In [1]: import numpy as np

In [2]: np.set_printoptions(precision=3, suppress=True, linewidth=140, sign=" ")

In [3]: W0 = np.loadtxt("data.csv", delimiter=",")

In [4]: print(W0)
[[ 0.  1.]
 [ 1.  0.]]

In [5]: print(np.linalg.matrix_power(W0, 2))
[[ 1.  0.]
 [ 0.  1.]]

In [6]: print(np.allclose(W0 @ W0.T, W0.T @ W0))
True

In [7]: print((W0 - W0.T) / 2)
[[ 0.  0.]
 [ 0.  0.]]

In [8]: print(np.sort(np.abs(np.linalg.eigvals(W0))))
[ 1.  1.]

In [9]: w, V = np.linalg.eig(W0)

In [10]: print(np.prod(w))
-1.0

In [11]: print(W0 @ V[:, 0] - w[0] * V[:, 0])
[ 0.  0.]

In [12]: print(np.sort(np.linalg.eigvals(np.linalg.inv(W0))))
[-1.  1.]

In [13]: print(np.all(np.linalg.eigvalsh(W0) > 0))
False

In [14]: print(np.round(np.linalg.eigvalsh(W0).min(), 3))
-1.0

In [15]: w, V = np.linalg.eigh(W0)

In [16]: print(np.linalg.eigvalsh(W0 + 2 * np.eye(2)))
[ 1.  3.]

In [17]: print(np.round(V.T @ W0 @ V, 3) + 0)
[[-1.  0.]
 [ 0.  1.]]

In [18]: print(np.linalg.svd(W0, compute_uv=False))
[ 1.  1.]

In [19]: print((w > 1e-8).sum(), (w < -1e-8).sum())
1 1

In [20]: print(np.linalg.eigvalsh(W0 @ W0))
[ 1.  1.]

In [21]: print(w.sum(), np.trace(W0))
0.0 0.0

In [22]: print(np.abs(V[:, -1]))
[ 0.707  0.707]

In [23]: print(np.abs(V[:, -1]).round(6).argmax())
0

In [24]: print(w)
[-1.  1.]

In [25]: M2 = np.linalg.inv(W0)

In [26]: print(M2)
[[ 0.  1.]
 [ 1.  0.]]

In [27]: print(round(float(np.linalg.slogdet(W0)[0]), 3))
-1.0

In [28]: J = np.load("x.npy")

In [29]: print(J)
[[-0.1  0.8 -1.   0.8]
 [ 0.2  0.7  0.9 -0.2]
 [ 0.2 -1.5 -0.1  1. ]
 [ 1.2  0.1  0.  -0.1]
 [ 0.2 -0.5  1.5  0. ]
 [-0.6 -1.1 -1.1 -1.4]
 [-1.   1.5 -1.4 -1.2]
 [ 0.   0.6 -1.6 -0.1]
 [ 0.8 -0.9  1.6 -1.3]
 [ 1.6  0.8 -1.3  2.4]
 [ 1.5  0.5  0.3 -0.3]
 [ 0.8  1.3  0.5  1.6]
 [-1.9  1.1 -1.   0. ]
 [-1.2  0.8 -0.2 -0.3]
 [-0.7  0.3  1.1 -0.7]
 [ 4.  -2.  -6.  22. ]
 [ 1.  -0.9 -0.3 -0.4]
 [ 1.   0.   1.1  0.7]
 [ 1.8  0.6  0.5  0.6]
 [ 1.9 -1.7 -0.4  0. ]
 [-1.6  0.8  0.3 -1.7]
 [-1.3  0.2 -0.6 -0.3]
 [ 0.7  1.4 -0.1 -0.8]
 [ 0.6  1.5 -0.1  0.6]
 [-0.7  0.4 -0.1  2. ]
 [ 0.2 -2.2  1.1  0. ]
 [-1.1 -1.4  1.3 -1.3]
 [-0.2  1.4  0.4  0.4]]

In [30]: M2 = np.array([[-1, -2, -1], [-2, -1, -1], [2, 1, 0], [0, 0, 2]])

In [31]: print(np.linalg.matrix_rank(J @ M2))
3

In [32]: print(np.einsum("ij->j", J))
[ 7.3  2.6 -4.7 22. ]

In [33]: cen = (J - J.mean(axis=0)) / J.std(axis=0)

In [34]: print(np.argwhere(np.abs(cen) > 2))
[[ 15   0]
 [ 15   2]
 [ 15   3]
 [ 25   1]]

In [35]: print(cen.std(axis=0))
[ 1.  1.  1.  1.]

In [36]: beta = np.linalg.lstsq(np.delete(cen, 1, axis=1), cen[:, 1])[0]

In [37]: print(beta)
[-0.155 -0.323 -0.468]

In [38]: print(np.abs(beta).argmax())
2

In [39]: f = np.array([8, -1, 1, -7, 4])

In [40]: r1 = np.array([2, 0, 0, -2])

In [41]: E = np.outer(f, r1)

In [42]: print(E)
[[ 16   0   0 -16]
 [ -2   0   0   2]
 [  2   0   0  -2]
 [-14   0   0  14]
 [  8   0   0  -8]]

In [43]: # looks like rank 1

In [44]: left, sigma, Vt = np.linalg.svd(E)

In [45]: V = Vt[:(sigma > 1e-8).sum()]

In [46]: rng = np.random.default_rng(516)

In [47]: vec = E[4] + -3 * E[3] + rng.integers(2) * np.eye(4)[2]

In [48]: print(vec)
[ 50.   0.   0. -50.]

In [49]: print(np.allclose(V.T @ V @ vec, vec))
True

In [50]: print(np.linalg.matrix_rank(np.vstack([E, vec])))
1

In [51]: print(np.diag(V.T @ V))
[ 0.5  0.   0.   0.5]

In [52]: print(V.T @ V)
[[ 0.5  0.   0.  -0.5]
 [ 0.   0.   0.   0. ]
 [ 0.   0.   0.   0. ]
 [-0.5  0.   0.   0.5]]

In [53]: print(E @ np.linalg.pinv(E) @ E)
[[ 16.   0.   0. -16.]
 [ -2.   0.   0.   2.]
 [  2.   0.   0.  -2.]
 [-14.   0.   0.  14.]
 [  8.   0.   0.  -8.]]

In [54]: print(np.allclose(E[:-1].T @ np.linalg.lstsq(E[:-1].T, E[-1])[0], E[-1]))
True

In [55]: print(round(np.trace(np.linalg.pinv(E) @ E), 3))
1.0

In [56]: M2 = E / np.sqrt((E ** 2).mean(axis=1, keepdims=True))

In [57]: print(M2[2])
[ 1.414  0.     0.    -1.414]

In [58]: print(np.linalg.norm(M2, axis=1))
[ 2.  2.  2.  2.  2.]

In [59]: print(E - E.mean(axis=1, keepdims=True))
[[ 16.   0.   0. -16.]
 [ -2.   0.   0.   2.]
 [  2.   0.   0.  -2.]
 [-14.   0.   0.  14.]
 [  8.   0.   0.  -8.]]

In [60]: left, sigma, Vt = np.linalg.svd(E)

In [61]: print(sigma.round(3) + 0)
[ 32.373   0.      0.      0.   ]

In [62]: M2 = left[:, :1] @ np.diag(sigma[:1]) @ Vt[:1]

In [63]: print(np.round(np.linalg.norm(E - M2) / np.linalg.norm(E), 3))
0.0

In [64]: print(np.linalg.matrix_rank(M2))
1

In [65]: print(np.round(np.linalg.norm(E - M2, 2), 3), np.round(sigma[1], 3))
0.0 0.0

In [66]: print(np.linalg.matrix_rank(E, rtol=0.05))
1

In [67]: F = np.load("layer13.npy")

In [68]: print(F)
[[ -9.464 -16.08   -4.199 -17.237  12.994 -13.636]
 [ -9.244 -16.593  -4.112 -18.22   13.792 -14.575]
 [ -2.531  -3.996 -10.229  21.117 -29.552   6.561]
 [-11.343 -15.777  -4.317 -17.951  13.104 -13.412]
 [ -9.796 -15.544  -4.241 -18.096  14.484 -14.101]
 [ -2.655  -3.573 -10.365  20.872 -29.446   3.234]
 [ -9.578 -15.214  -4.186 -16.614  15.187 -13.689]
 [-14.585  12.308 -18.247 -23.867  48.172 -30.888]
 [ -9.834 -16.948  -3.805 -18.427  14.318 -12.199]
 [-15.396  10.371 -21.405 -23.21   48.675 -29.993]
 [ -1.716  -4.146 -10.914  18.689 -30.562   4.1  ]
 [ -3.073  -2.434  -9.997  20.71  -30.836   3.943]
 [-13.578   8.119 -21.488 -24.31   48.42  -29.804]
 [-14.362   9.25  -20.162 -23.933  48.31  -28.705]
 [ -2.416  -3.266  -9.023  19.768 -29.668   4.761]
 [ -9.992 -16.172  -1.943 -18.896  14.003 -14.473]
 [-10.444 -16.646  -6.118 -18.59   12.919 -15.195]
 [-10.141 -15.704  -3.545 -16.872  14.182 -13.295]
 [-13.678   8.831 -20.415 -24.256  47.569 -30.605]
 [ -1.574  -4.518  -8.887  19.888 -29.119   4.429]
 [ -1.625  -3.816 -11.325  18.917 -29.328   3.193]
 [-10.421 -15.71   -5.769 -20.083  13.224 -13.343]
 [-14.212  10.949 -20.74  -24.926  48.443 -31.275]
 [-10.557 -15.028  -3.548 -16.578  14.405 -15.521]
 [ -3.119  -3.194  -9.68   21.853 -30.676   3.493]
 [-13.292  11.663 -19.281 -22.21   48.043 -30.49 ]
 [ -9.766 -16.441  -4.488 -17.736  12.833 -14.745]]

In [69]: z = rng.permutation(6)

In [70]: M2 = F[:, z] * rng.choice([-1, 1], 6)

In [71]: print(M2)
[[-16.08  -13.636  -4.199  17.237 -12.994   9.464]
 [-16.593 -14.575  -4.112  18.22  -13.792   9.244]
 [ -3.996   6.561 -10.229 -21.117  29.552   2.531]
 [-15.777 -13.412  -4.317  17.951 -13.104  11.343]
 [-15.544 -14.101  -4.241  18.096 -14.484   9.796]
 [ -3.573   3.234 -10.365 -20.872  29.446   2.655]
 [-15.214 -13.689  -4.186  16.614 -15.187   9.578]
 [ 12.308 -30.888 -18.247  23.867 -48.172  14.585]
 [-16.948 -12.199  -3.805  18.427 -14.318   9.834]
 [ 10.371 -29.993 -21.405  23.21  -48.675  15.396]
 [ -4.146   4.1   -10.914 -18.689  30.562   1.716]
 [ -2.434   3.943  -9.997 -20.71   30.836   3.073]
 [  8.119 -29.804 -21.488  24.31  -48.42   13.578]
 [  9.25  -28.705 -20.162  23.933 -48.31   14.362]
 [ -3.266   4.761  -9.023 -19.768  29.668   2.416]
 [-16.172 -14.473  -1.943  18.896 -14.003   9.992]
 [-16.646 -15.195  -6.118  18.59  -12.919  10.444]
 [-15.704 -13.295  -3.545  16.872 -14.182  10.141]
 [  8.831 -30.605 -20.415  24.256 -47.569  13.678]
 [ -4.518   4.429  -8.887 -19.888  29.119   1.574]
 [ -3.816   3.193 -11.325 -18.917  29.328   1.625]
 [-15.71  -13.343  -5.769  20.083 -13.224  10.421]
 [ 10.949 -31.275 -20.74   24.926 -48.443  14.212]
 [-15.028 -15.521  -3.548  16.578 -14.405  10.557]
 [ -3.194   3.493  -9.68  -21.853  30.676   3.119]
 [ 11.663 -30.49  -19.281  22.21  -48.043  13.292]
 [-16.441 -14.745  -4.488  17.736 -12.833   9.766]]

In [72]: left, _, Vt = np.linalg.svd(F.T @ M2)

In [73]: print(np.round(left @ Vt, 3) + 0)
[[ 0.  0.  0.  0.  0. -1.]
 [ 1.  0.  0.  0.  0.  0.]
 [ 0.  0.  1.  0.  0.  0.]
 [ 0.  0.  0. -1.  0.  0.]
 [ 0.  0.  0.  0. -1.  0.]
 [ 0.  1.  0.  0.  0.  0.]]

In [74]: d = np.linalg.norm(M2[:, None] - M2[None], axis=-1)

In [75]: print(d[0].round(6).argsort(kind="stable")[:4])
[  0  26  17   1]

In [76]: print(np.linalg.matrix_rank(d ** 2))
8

In [77]: print(d.mean(axis=1).argmax())
24

In [78]: print(np.flatnonzero(d[0] < d.mean() / 2))
[  0   1   3   4   6   8  15  16  17  21  23  26]

In [79]: A = np.load("case11.npy")

In [80]: print(A)
[[ 2 -1  3 -2 -1  1 -2]
 [ 1  1 -3 -1  0 -1  1]
 [-2 -3  1  1  2 -1  2]
 [ 0  1  2 -1 -3  3 -1]
 [-3 -3  1  0  2 -2 -2]
 [-2 -1 -2 -2  2  2  2]
 [ 1  0  2  1 -2 -1  0]]

In [81]: print(np.argsort(-np.linalg.norm(A, axis=0).round(6), kind="stable")[:3])
[ 2  4  0]

In [82]: print(np.linalg.cond(A) > 100)
False

In [83]: print([round(float(x), 3) for x in np.linalg.svd(A, compute_uv=False)[:3]])
[8.154, 6.597, 4.881]

In [84]: print(round(float(np.linalg.norm(A, 2) / np.linalg.norm(A)), 3))
0.657

In [85]: print(np.linalg.matrix_rank(A, rtol=0.1))
6

In [86]: M2 = np.linalg.inv(A)

In [87]: print((np.abs(M2) > 1e-9).astype(int))
[[ 1  1  1  1  1  1  1]
 [ 1  1  1  1  1  1  1]
 [ 1  1  1  1  1  1  1]
 [ 1  1  1  1  1  1  1]
 [ 0  1  1  1  0  1  1]
 [ 1  1  1  1  1  1  1]
 [ 1  1  1  1  1  1  1]]

In [88]: print(round(np.linalg.cond(A), 3))
69.062

In [89]: M2 = A[0, 0] * A[1:] - np.outer(A[1:, 0], A[0])

In [90]: print(M2)
[[  0   3  -9   0   1  -3   4]
 [  0  -8   8  -2   2   0   0]
 [  0   2   4  -2  -6   6  -2]
 [  0  -9  11  -6   1  -1 -10]
 [  0  -4   2  -8   2   6   0]
 [  0   1   1   4  -3  -3   2]]

In [91]: print(A[:, 0] / A[0, 0])
[ 1.   0.5 -1.   0.  -1.5 -1.   0.5]

In [92]: print(np.linalg.matrix_rank(M2), np.linalg.matrix_rank(A))
6 7
